In [1]: import numpy as np

In [2]: import numpy.linalg as la

In [3]: np.set_printoptions(suppress=True, linewidth=200)

In [4]: def rnd(a):
   ...:     return np.round(a, 2) + 0
   ...: 

In [5]: data = np.load("sample8.npy")

In [6]: data
Out[6]: 
array([[-23.39,   6.86,  52.8 ],
       [  5.05,  27.31,  -2.3 ],
       [  3.36, -12.92, -38.22],
       [-20.15,  -5.04,  -6.88],
       [ -6.12, -11.51,  11.97],
       [ 22.21,  30.01,  12.88],
       [ -5.1 ,  -7.86, -19.84],
       [ -2.64, -16.18,   0.98],
       [ 11.18,  27.53,  22.68],
       [  4.12,  -0.56,  -9.68],
       [  3.36,  34.07,  36.49],
       [ -2.9 ,   4.03,  -6.03],
       [ -7.64,  -2.06, -11.09],
       [-12.41, -11.33,  15.08],
       [  9.2 ,   7.75,  -2.84],
       [  8.75,   6.33, -19.46],
       [ -9.53,  -8.2 ,  37.52],
       [ -6.08,  12.74,  14.54],
       [-14.91,  -1.46,  19.93],
       [-17.33, -21.35,  -6.81],
       [ -7.46,   6.49,  14.8 ],
       [ -1.25,   8.87, -11.52],
       [ 10.55,   3.31,  15.01],
       [ -7.75,   5.95, -24.3 ]])

In [7]: G = np.cov(data, rowvar=False)

In [8]: rnd(np.polyfit(data[:, 0], data[:, 1], 1))
Out[8]: array([0.75, 5.55])

In [9]: rnd(np.corrcoef(data.T))
Out[9]: 
array([[ 1.  ,  0.56, -0.18],
       [ 0.56,  1.  ,  0.32],
       [-0.18,  0.32,  1.  ]])

In [10]: G.shape
Out[10]: (3, 3)

In [11]: np.argwhere(np.triu(np.abs(np.corrcoef(data.T)) > 0.8, 1))
Out[11]: array([], shape=(0, 2), dtype=int64)

In [12]: rnd(G)
Out[12]: 
array([[120.93,  91.27, -42.51],
       [ 91.27, 220.83, 101.52],
       [-42.51, 101.52, 459.42]])

In [13]: rnd(la.norm(data))
Out[13]: np.float64(138.86)

In [14]: np.abs(data).max()
Out[14]: np.float64(52.8)

In [15]: np.unravel_index(np.abs(data).argmax(), data.shape)
Out[15]: (np.int64(0), np.int64(2))

In [16]: data[24]
---------------------------------------------------------------------------
IndexError                                Traceback (most recent call last)
Cell In[16], line 1
----> 1 data[24]

IndexError: index 24 is out of bounds for axis 0 with size 24

In [17]: rnd(data.mean(axis=0))
Out[17]: array([-2.79,  3.45,  3.99])

In [18]: rnd(la.svd(data, compute_uv=False))
Out[18]: array([109.73,  76.91,  36.39])

In [19]: np.count_nonzero(data)
Out[19]: np.int64(72)

In [20]: Y = data / la.norm(data, axis=1, keepdims=True)

In [21]: G = Y @ Y.T

In [22]: np.argwhere(np.triu(np.abs(G) > 0.95, 1))
Out[22]: 
array([[ 0,  9],
       [ 0, 18],
       [ 0, 20],
       [ 1,  7],
       [ 4, 13],
       [ 5, 19],
       [ 8, 10],
       [ 9, 16],
       [ 9, 18],
       [11, 21],
       [12, 22],
       [15, 16],
       [15, 18],
       [17, 20]])

In [23]: rnd(la.norm(Y, axis=1))
Out[23]: array([1., 1., 1., 1., 1., 1., 1., 1., 1., 1., 1., 1., 1., 1., 1., 1., 1., 1., 1., 1., 1., 1., 1., 1.])

In [24]: rng = np.random.default_rng(748)

In [25]: idx = rng.integers(0, 2, 3)

In [26]: W0 = (idx[:, None] == idx) * 5 + np.eye(3)

In [27]: W0
Out[27]: 
array([[6., 5., 0.],
       [5., 6., 0.],
       [0., 0., 6.]])

In [28]: # equal to its transpose

In [29]: Q, V = la.qr(data[:, :1])[0], la.qr(data[:, 1:])[0]

In [30]: sig = la.svd(Q.T @ V, compute_uv=False)

In [31]: rnd(np.degrees(np.arccos(sig.clip(0, 1))))
Out[31]: array([51.68])

In [32]: rnd(sig)
Out[32]: array([0.62])

In [33]: x = np.array([1, -1, 0])

In [34]: y = W0 @ x

In [35]: coef, lr = np.zeros(3), 1 / la.norm(W0, 2) ** 2

In [36]: for i in range(8):
    ...:     coef -= lr * W0.T @ (W0 @ coef - y)
    ...:     if i % 2 == 0: print(i, round(la.norm(W0 @ coef - y), 2))
    ...: 
0 1.4
2 1.38
4 1.36
6 1.33

In [37]: rnd(la.cond(W0))
Out[37]: np.float64(11.0)

In [38]: rnd(coef)
Out[38]: array([ 0.06, -0.06,  0.  ])

In [39]: rnd(np.sort(la.eigvals(W0).real))
Out[39]: array([ 1.,  6., 11.])

In [40]: W0 @ W0
Out[40]: 
array([[61., 60.,  0.],
       [60., 61.,  0.],
       [ 0.,  0., 36.]])

In [41]: (la.matrix_power((W0 != 0) + (W0.T != 0) + np.eye(3), 3) > 0).astype(int)
Out[41]: 
array([[1, 1, 0],
       [1, 1, 0],
       [0, 0, 1]])

In [42]: (W0 != 0).astype(int)
Out[42]: 
array([[1, 1, 0],
       [1, 1, 0],
       [0, 0, 1]])

In [43]: A = np.load("layer10.npy")

In [44]: A
Out[44]: 
array([[ 3,  3,  3,  3],
       [ 3,  6,  6,  6],
       [ 3,  6,  9,  9],
       [ 3,  6,  9, 12]])

In [45]: L = la.cholesky(A)

In [46]: rnd(np.prod(np.diag(L)) ** 2), rnd(la.det(A))
Out[46]: (np.float64(81.0), np.float64(81.0))

In [47]: rnd(L)
Out[47]: 
array([[1.73, 0.  , 0.  , 0.  ],
       [1.73, 1.73, 0.  , 0.  ],
       [1.73, 1.73, 1.73, 0.  ],
       [1.73, 1.73, 1.73, 1.73]])

In [48]: rnd(L @ L.T)
Out[48]: 
array([[ 3.,  3.,  3.,  3.],
       [ 3.,  6.,  6.,  6.],
       [ 3.,  6.,  9.,  9.],
       [ 3.,  6.,  9., 12.]])

In [49]: idx = rng.permutation(4)

In [50]: idx
Out[50]: array([1, 0, 2, 3])

In [51]: Y = L[idx][:, idx]

In [52]: rnd(np.trace(Y))
Out[52]: np.float64(6.93)

In [53]: ev, V = la.eig(A)

In [54]: rnd(np.sort(la.eigvals(A.T)))
Out[54]: array([ 0.85,  1.28,  3.  , 24.87])

In [55]: rnd(np.sort(la.eigvals(A @ A)))
Out[55]: array([  0.72,   1.63,   9.  , 618.65])

In [56]: rnd(np.prod(ev))
Out[56]: np.float64(81.0)

In [57]: Y = A / np.sqrt((A ** 2).mean(axis=1, keepdims=True))

In [58]: la.matrix_rank(A - A.mean(axis=1, keepdims=True))
Out[58]: np.int64(3)

In [59]: A - A.mean(axis=1, keepdims=True)
Out[59]: 
array([[ 0.  ,  0.  ,  0.  ,  0.  ],
       [-2.25,  0.75,  0.75,  0.75],
       [-3.75, -0.75,  2.25,  2.25],
       [-4.5 , -1.5 ,  1.5 ,  4.5 ]])
